% ipython --no-banner

In [1]: import numpy as np

In [2]: np.set_printoptions(precision=4, suppress=True, linewidth=200, sign=" ")

In [3]: def tidy(a):
   ...:     return np.round(a, 4) + 0
   ...: 

In [4]: E = np.load("out19.npy")

In [5]: tidy(E)
Out[5]: 
array([[ 0.5   ,  0.    ,  0.5   ],
       [ 0.    ,  1.    ,  0.    ],
       [ 0.3333,  0.3333,  0.3333]])

In [6]: Uu, sig, vt = np.linalg.svd(E)

In [7]: tidy(sig)
Out[7]: array([ 1.0801,  0.8165,  0.    ])

In [8]: A2 = Uu[:, :2] @ np.diag(sig[:2]) @ vt[:2]

In [9]: np.linalg.matrix_rank(E, rtol=0.05)
Out[9]: np.int64(2)

In [10]: P = np.triu(np.array([[5, -4, 0], [-1, -5, -3], [1, 2, -1]]), 1) + np.eye(3)

In [11]: A2 = P @ E @ np.linalg.inv(P)

In [12]: tidy(P @ E - E @ P)
Out[12]: 
array([[ 0.    , -2.    ,  0.    ],
       [-1.    , -1.    ,  2.    ],
       [ 0.    ,  1.3333,  1.    ]])

In [13]: tidy(np.linalg.det(A2))
Out[13]: np.float64(0.0)

In [14]: Uu, sig, vt = np.linalg.svd(E)

In [15]: evecs = vt[:(sig > 1e-8).sum()]

In [16]: rng = np.random.default_rng(42613)

In [17]: x0 = E[1] + -3 * E[2] + rng.integers(2) * np.eye(3)[1]

In [18]: x0
Out[18]: array([-1.,  0., -1.])

In [19]: tidy(np.linalg.norm(x0 - evecs.T @ evecs @ x0))
Out[19]: np.float64(0.0)

In [20]: tidy(np.diag(evecs.T @ evecs))
Out[20]: array([ 0.5,  1. ,  0.5])

In [21]: np.allclose(evecs.T @ evecs @ x0, x0)
Out[21]: True

In [22]: tidy(evecs.T @ evecs)
Out[22]: 
array([[ 0.5,  0. ,  0.5],
       [ 0. ,  1. ,  0. ],
       [ 0.5,  0. ,  0.5]])

In [23]: z = rng.permutation(3)

In [24]: z
Out[24]: array([ 2,  1,  0])

In [25]: A2 = E[z][:, z]

In [26]: tidy(np.diag(A2))
Out[26]: array([ 0.3333,  1.    ,  0.5   ])

In [27]: tidy(A2)
Out[27]: 
array([[ 0.3333,  0.3333,  0.3333],
       [ 0.    ,  1.    ,  0.    ],
       [ 0.5   ,  0.    ,  0.5   ]])

In [28]: tidy(np.sort(np.abs(np.linalg.eigvals(A2))))
Out[28]: array([ 0.    ,  0.8333,  1.    ])

In [29]: tidy(np.linalg.det(A2)), tidy(np.linalg.det(E[z]))
Out[29]: (np.float64(0.0), np.float64(0.0))

In [30]: np.allclose(A2, E)
Out[30]: False

In [31]: M = np.load("w.npy")

In [32]: tidy(M)
Out[32]: 
array([[ 0.3629,  0.3629, -0.2661, -0.1694],
       [ 0.3629,  0.3629, -0.2661, -0.1694],
       [-0.2661, -0.2661,  0.1952,  0.1242],
       [-0.1694, -0.1694,  0.1242,  0.079 ]])

In [33]: ev, evecs = np.linalg.eigvalsh(M)
---------------------------------------------------------------------------
ValueError                                Traceback (most recent call last)
Cell In[33], line 1
----> 1 ev, evecs = np.linalg.eigvalsh(M)

ValueError: too many values to unpack (expected 2)

In [34]: ev, evecs = np.linalg.eigh(M)

In [35]: tidy(evecs.T @ evecs)
Out[35]: 
array([[ 1.,  0.,  0.,  0.],
       [ 0.,  1.,  0.,  0.],
       [ 0.,  0.,  1.,  0.],
       [ 0.,  0.,  0.,  1.]])

In [36]: tidy(np.abs(evecs[:, -1]))
Out[36]: array([ 0.6024,  0.6024,  0.4418,  0.2811])

In [37]: tidy(evecs @ np.diag(ev) @ evecs.T)
Out[37]: 
array([[ 0.3629,  0.3629, -0.2661, -0.1694],
       [ 0.3629,  0.3629, -0.2661, -0.1694],
       [-0.2661, -0.2661,  0.1952,  0.1242],
       [-0.1694, -0.1694,  0.1242,  0.079 ]])

In [38]: np.unique(ev.round(6) + 0, return_counts=True)[1]
Out[38]: array([ 3,  1])

In [39]: Uu, sig, vt = np.linalg.svd(M)

In [40]: tidy(sig)
Out[40]: array([ 1.,  0.,  0.,  0.])

In [41]: A2 = Uu[:, :1] @ np.diag(sig[:1]) @ vt[:1]

In [42]: tidy(np.linalg.norm(M - A2) / np.linalg.norm(M))
Out[42]: np.float64(0.0)

In [43]: np.linalg.matrix_rank(A2)
Out[43]: np.int64(1)

In [44]: arr = np.loadtxt("test13.csv", delimiter=",")

In [45]: arr
Out[45]: 
array([[ 0.6169,  0.9579, -0.5915, -0.4462],
       [ 0.1586,  0.9402,  0.9805,  0.9458],
       [ 0.2913,  0.9626, -0.992 , -0.7306],
       [-0.3885, -0.9925,  0.9316,  0.1391],
       [ 0.4301,  0.6527,  0.8076,  0.2821],
       [ 0.8875,  0.9941,  0.9991,  0.8741],
       [ 0.1293,  0.7014,  0.0699,  0.2543],
       [ 0.1194, -0.0599,  0.6584,  0.207 ],
       [-0.3452, -0.537 , -0.9776, -0.7306],
       [ 0.1974,  0.9527,  0.2636,  0.6231],
       [-0.1489, -0.03  , -0.04  ,  0.1781],
       [ 0.7398,  0.9498,  0.7531,  0.01  ],
       [-0.3452,  0.6169, -0.9816, -0.3452],
       [ 0.8591,  0.598 ,  0.5915, -0.8243],
       [-0.0997, -0.493 , -0.7531, -0.5511],
       [ 0.3885,  0.9498,  0.4854,  0.5005],
       [ 0.3969,  0.0599,  0.8397,  0.0599],
       [ 0.598 ,  0.9879,  0.9912,  0.9246],
       [ 0.8076,  0.9951,  0.0599, -0.1586],
       [-0.0699, -0.8741, -0.6291, -0.7259]])

In [46]: x0 = np.array([-3, 3, -2, 2])

In [47]: target = arr @ x0

In [48]: tidy(np.linalg.pinv(arr) @ arr)
Out[48]: 
array([[ 1.,  0.,  0.,  0.],
       [ 0.,  1.,  0.,  0.],
       [ 0.,  0.,  1.,  0.],
       [ 0.,  0.,  0.,  1.]])

In [49]: tidy(np.linalg.lstsq(arr, target)[0])
Out[49]: array([-3.,  3., -2.,  2.])

In [50]: target = target + 0.3 * rng.normal(size=20)

In [51]: tidy(target)
Out[51]: array([ 0.9573,  2.1196,  2.3551, -3.1727, -0.5612, -0.4858,  1.8907, -1.5301, -0.7417,  2.6898,  0.8355, -0.7009,  3.9681, -3.929 , -0.2149,  1.733 , -2.6191,  0.8657, -0.1989, -2.3934])

In [52]: beta, *_ = np.linalg.lstsq(arr, target)

In [53]: tidy(arr.T @ (target - arr @ beta))
Out[53]: array([ 0.,  0.,  0.,  0.])

In [54]: tidy(np.linalg.norm(target - arr @ beta))
Out[54]: np.float64(1.0855)

In [55]: tidy(beta)
Out[55]: array([-3.0786,  2.8002, -1.9534,  2.0147])

In [56]: J = np.loadtxt("data.csv", delimiter=",")

In [57]: tidy(J)
Out[57]: 
array([[-21.5405, -35.2481,  -0.0004],
       [-18.6781, -30.5661,  -0.0214],
       [ -8.8774, -14.564 ,  -0.4101],
       [ -8.7017, -14.2776,  -0.423 ],
       [ -1.084 ,  -1.8816,  -1.1851],
       [ -0.3419,  -0.6447,  -0.9364],
       [ -0.1352,  -0.2671,  -0.5055],
       [  0.0097,   0.0194,   0.0387],
       [  0.0927,   0.1848,   0.3642],
       [  1.5507,   2.8967,   3.9512],
       [  2.7775,   5.0883,   5.9762],
       [  3.2965,   6.0066,   6.7363],
       [  3.4137,   6.2135,   6.9024],
       [  4.5468,   8.2062,   8.4253],
       [  6.0389,  10.8146,  10.2611],
       [ 12.0155,  21.1706,  16.5984],
       [ 15.5882,  27.3224,  19.9582],
       [ 17.8561,  31.2181,  21.9885],
       [ 23.0191,  40.067 ,  26.3934]])

In [58]: A2 = np.array([[-3, 2, 2], [2, -2, -3], [-3, 1, -2]])

In [59]: np.vstack([J, A2.T]).shape
Out[59]: (22, 3)

In [60]: np.linalg.matrix_rank(np.vstack([J, A2.T]))
Out[60]: np.int64(3)

In [61]: tidy(np.einsum("ij->j", J))
Out[61]: array([  30.8465,   61.7589,  124.112 ])

In [62]: Z = J[[5, 9]].astype(float)

In [63]: for _ in range(7):
    ...:     z = np.linalg.norm(J[:, None] - Z, axis=-1).argmin(axis=1)
    ...:     Z = np.array([J[z == j].mean(axis=0) for j in range(2)])
    ...: 

In [64]: z
Out[64]: array([ 0,  0,  0,  0,  0,  0,  0,  0,  0,  0,  1,  1,  1,  1,  1,  1,  1,  1,  1])

In [65]: np.abs(Z[1] - Z[0]).argmax()
Out[65]: np.int64(1)

In [66]: tidy(Z)
Out[66]: 
array([[-5.7706, -9.4348,  0.0872],
       [ 9.8391, 17.3453, 13.6933]])

In [67]: t3 = np.stack([J, -2 * J, J[::-1]])

In [68]: (t3 @ J.T).shape
Out[68]: (3, 19, 19)

In [69]: rk = np.linalg.matrix_rank(J)

In [70]: rk
Out[70]: np.int64(2)

In [71]: ns = np.linalg.svd(J)[2][rk:].T

In [72]: np.allclose(J @ ns, 0)
Out[72]: True

In [73]: [int(np.linalg.matrix_rank(J[:, :j + 1])) for j in range(3)]
Out[73]: [1, 2, 2]

In [74]: ns.shape
Out[74]: (3, 1)

In [75]: tidy(ns @ ns.T)
Out[75]: 
array([[ 0.7265, -0.4439,  0.0404],
       [-0.4439,  0.2713, -0.0247],
       [ 0.0404, -0.0247,  0.0022]])

In [76]: np.linalg.matrix_rank(J.T @ J), np.linalg.matrix_rank(J @ J.T)
Out[76]: (np.int64(2), np.int64(2))

In [77]: z = J[:, 2] > np.median(J[:, 2])

In [78]: f = J[z].mean(axis=0) - J[~z].mean(axis=0)

In [79]: ((J - J.mean(axis=0)) @ f > 0).astype(int)
Out[79]: array([ 0,  0,  0,  0,  0,  0,  0,  0,  0,  0,  1,  1,  1,  1,  1,  1,  1,  1,  1])

In [80]: (((J - J.mean(axis=0)) @ f > 0) == z).mean()
Out[80]: np.float64(1.0)

In [81]: np.argsort(-np.abs(f).round(6), kind="stable")
Out[81]: array([ 1,  0,  2])

In [82]: z.astype(int)
Out[82]: array([ 0,  0,  0,  0,  0,  0,  0,  0,  0,  0,  1,  1,  1,  1,  1,  1,  1,  1,  1])
